$ ipython --no-banner

In [1]: import numpy as np

In [2]: import numpy.linalg as la

In [3]: np.set_printoptions(precision=3, suppress=True, linewidth=140, legacy="1.25")

In [4]: f = np.array([2, -2, -1])

In [5]: W0 = f[np.abs(np.subtract.outer(np.arange(3), np.arange(3)))]

In [6]: W0
Out[6]: 
array([[ 2, -2, -1],
       [-2,  2, -2],
       [-1, -2,  2]])

In [7]: la.matrix_rank(W0)
Out[7]: 3

In [8]: W0 - W0[0]
Out[8]: 
array([[ 0,  0,  0],
       [-4,  4, -1],
       [-3,  0,  3]])

In [9]: W0.sum(axis=0)
Out[9]: array([-1, -2, -1])

In [10]: W0.sum(axis=1)
Out[10]: array([-1, -2, -1])

In [11]: W0.mean(axis=0)
Out[11]: array([-0.333, -0.667, -0.333])

In [12]: np.diff(W0, axis=0)
Out[12]: 
array([[-4,  4, -1],
       [ 1, -4,  4]])

In [13]: np.unravel_index(np.abs(W0).argmax(), W0.shape)
Out[13]: (0, 0)

In [14]: W0.shape
Out[14]: (3, 3)

In [15]: np.abs(W0).max()
Out[15]: 2

In [16]: m1 = np.array([[-2, -1, 1, -1, 0, 0, 0],
    ...:     [-1, -2, 1, 1, 0, 0, 0],
    ...:     [1, -2, 2, 0, 0, 0, -2],
    ...:     [-2, -1, 1, 0, 0, 0, 1],
    ...:     [0, 0, 0, 0, 2, 0, 0],
    ...:     [0, 0, 0, 0, 1, 0, 0],
    ...:     [1, 1, 1, -2, 0, 0, 1]])

In [17]: np.round(np.abs(la.eigvals(m1)).max(), 3)
Out[17]: 3.09

In [18]: np.trace(m1)
Out[18]: 1

In [19]: np.allclose(m1, m1.T)
Out[19]: False

In [20]: np.sort(np.abs(la.eigvals(m1)))
Out[20]: array([0.   , 0.653, 1.   , 2.   , 2.227, 2.227, 3.09 ])

In [21]: M2 = m1 / np.sqrt((m1 ** 2).mean(axis=1, keepdims=True))

In [22]: M2[2]
Out[22]: array([ 0.734, -1.468,  1.468,  0.   ,  0.   ,  0.   , -1.468])

In [23]: vec = np.array([2, 1, 2])

In [24]: y = W0 @ vec

In [25]: c, lr = np.zeros(3), 1 / la.norm(W0, 2) ** 2

In [26]: for i in range(3):
    ...:     c -= lr * W0.T @ (W0 @ c - y)
    ...:     if i % 1 == 0: print(i, round(la.norm(W0 @ c - y), 3))
    ...: 
0 3.476
1 3.134
2 2.825

In [27]: c
Out[27]: array([ 0.885, -0.323,  0.885])

In [28]: Uu, sv, VT = la.svd(m1)

In [29]: sv
Out[29]: array([4.519, 3.426, 2.905, 2.236, 1.167, 0.191, 0.   ])

In [30]: M2 = Uu[:, :6] @ np.diag(sv[:6]) @ VT[:6]

In [31]: la.matrix_rank(m1, rtol=0.05)
Out[31]: 5

In [32]: round(np.abs(m1 - M2).max(), 3)
Out[32]: 0.0

In [33]: la.matrix_rank(M2)
Out[33]: 6

In [34]: round(la.norm(m1 - M2) / la.norm(m1), 3)
Out[34]: 0.0

In [35]: data = np.load("m.npy")

In [36]: data
Out[36]: 
array([[ 1., -1.,  0.,  1.],
       [-2., -1.,  0.,  1.],
       [ 0.,  0.,  5.,  4.],
       [ 0.,  0., -1.,  5.]])

In [37]: f = np.array([2, 1, -1, 3])

In [38]: M2 = data + np.outer(f, np.eye(4)[0])

In [39]: la.matrix_rank(la.inv(M2) - la.inv(data), tol=1e-8)
Out[39]: 1

In [40]: la.matrix_rank(M2 - data)
Out[40]: 1

In [41]: M2
Out[41]: 
array([[ 3., -1.,  0.,  1.],
       [-1., -1.,  0.,  1.],
       [-1.,  0.,  5.,  4.],
       [ 3.,  0., -1.,  5.]])

In [42]: M2 = np.array([[2, -3], [-2, -3], [-1, -1], [2, -3]])

In [43]: la.matrix_rank(data @ M2)
Out[43]: 2

In [44]: np.vstack([data, M2.T]).shape
Out[44]: (6, 4)

In [45]: M2.T @ data.T
Out[45]: 
array([[  6.,   0.,   3.,  11.],
       [ -3.,   6., -17., -14.]])

In [46]: np.einsum("ik,kj->ij", data, M2)
Out[46]: 
array([[  6.,  -3.],
       [  0.,   6.],
       [  3., -17.],
       [ 11., -14.]])

In [47]: K = np.array([[1, 1, -1, -1, -1, -1, 1, 1],
    ...:     [1, 1, -1, -1, 1, 1, -1, -1],
    ...:     [1, -1, 1, -1, -1, 1, -1, 1],
    ...:     [1, 1, 1, 1, 1, 1, 1, 1],
    ...:     [1, 1, 1, 1, -1, -1, -1, -1],
    ...:     [1, -1, -1, 1, 1, -1, -1, 1]])

In [48]: def softmax(z):
    ...:     e = np.exp(z - z.max(axis=-1, keepdims=True))
    ...:     return e / e.sum(axis=-1, keepdims=True)
    ...: 

In [49]: softmax(K[1])
Out[49]: array([0.22, 0.22, 0.03, 0.03, 0.22, 0.22, 0.03, 0.03])

In [50]: scores = K @ K.T / np.sqrt(8)

In [51]: softmax(scores + np.triu(np.full(scores.shape, -np.inf), 1))
Out[51]: 
array([[1.   , 0.   , 0.   , 0.   , 0.   , 0.   ],
       [0.056, 0.944, 0.   , 0.   , 0.   , 0.   ],
       [0.053, 0.053, 0.894, 0.   , 0.   , 0.   ],
       [0.05 , 0.05 , 0.05 , 0.849, 0.   , 0.   ],
       [0.048, 0.048, 0.048, 0.048, 0.809, 0.   ],
       [0.046, 0.046, 0.046, 0.046, 0.046, 0.772]])

In [52]: rng = np.random.default_rng(799)

In [53]: M2 = K + rng.integers(-2, 3, (6, 5)) @ rng.integers(-2, 3, (5, 8))

In [54]: M2
Out[54]: 
array([[ 1, -5, -7,  2, -5, -3, -1,  0],
       [-3,  1, -1, -1, 11, -7,  1, -1],
       [ 4,  3, -3, -2,  8, -5,  4, -5],
       [-2,  0,  1, -4, -4,  3,  5,  5],
       [ 7,  1,  1,  7, -5,  3, -9, -5],
       [ 3, -5, -5, 11,  9, -7, -6, -4]])

In [55]: la.matrix_rank(M2 - K, tol=1e-8)
Out[55]: 5

In [56]: M2 - K
Out[56]: 
array([[ 0, -6, -6,  3, -4, -2, -2, -1],
       [-4,  0,  0,  0, 10, -8,  2,  0],
       [ 3,  4, -4, -1,  9, -6,  5, -6],
       [-3, -1,  0, -5, -5,  2,  4,  4],
       [ 6,  0,  0,  6, -4,  4, -8, -4],
       [ 2, -4, -4, 10,  8, -6, -5, -5]])

In [57]: vec = np.array([5, 0, 0, 4, 5, 0, 5, 1])

In [58]: h1 = np.maximum(K @ vec, 0)

In [59]: np.flatnonzero(h1 > 1e-9)
Out[59]: array([0, 3, 5])

In [60]: np.maximum(K @ (3 * vec), 0)
Out[60]: array([ 6,  0,  0, 60,  0, 30])

In [61]: K.T @ h1
Out[61]: array([32, 12,  8, 28, 28,  8, 12, 32])

In [62]: np.tanh(K @ vec)
Out[62]: array([ 0.964,  0.   , -1.   ,  1.   , -0.964,  1.   ])

In [63]: h1
Out[63]: array([ 2,  0,  0, 20,  0, 10])

In [64]: K * (h1 > 1e-9)[:, None]
Out[64]: 
array([[ 1,  1, -1, -1, -1, -1,  1,  1],
       [ 0,  0,  0,  0,  0,  0,  0,  0],
       [ 0,  0,  0,  0,  0,  0,  0,  0],
       [ 1,  1,  1,  1,  1,  1,  1,  1],
       [ 0,  0,  0,  0,  0,  0,  0,  0],
       [ 1, -1, -1,  1,  1, -1, -1,  1]])

In [65]: M2 = K / np.sqrt((K ** 2).mean(axis=1, keepdims=True))

In [66]: la.matrix_rank(M2) == la.matrix_rank(K)
Out[66]: True

In [67]: K - K.mean(axis=1, keepdims=True)
Out[67]: 
array([[ 1.,  1., -1., -1., -1., -1.,  1.,  1.],
       [ 1.,  1., -1., -1.,  1.,  1., -1., -1.],
       [ 1., -1.,  1., -1., -1.,  1., -1.,  1.],
       [ 0.,  0.,  0.,  0.,  0.,  0.,  0.,  0.],
       [ 1.,  1.,  1.,  1., -1., -1., -1., -1.],
       [ 1., -1., -1.,  1.,  1., -1., -1.,  1.]])

In [68]: la.norm(M2, axis=1)
Out[68]: array([2.828, 2.828, 2.828, 2.828, 2.828, 2.828])

In [69]: la.matrix_rank(K - K.mean(axis=1, keepdims=True))
Out[69]: 5
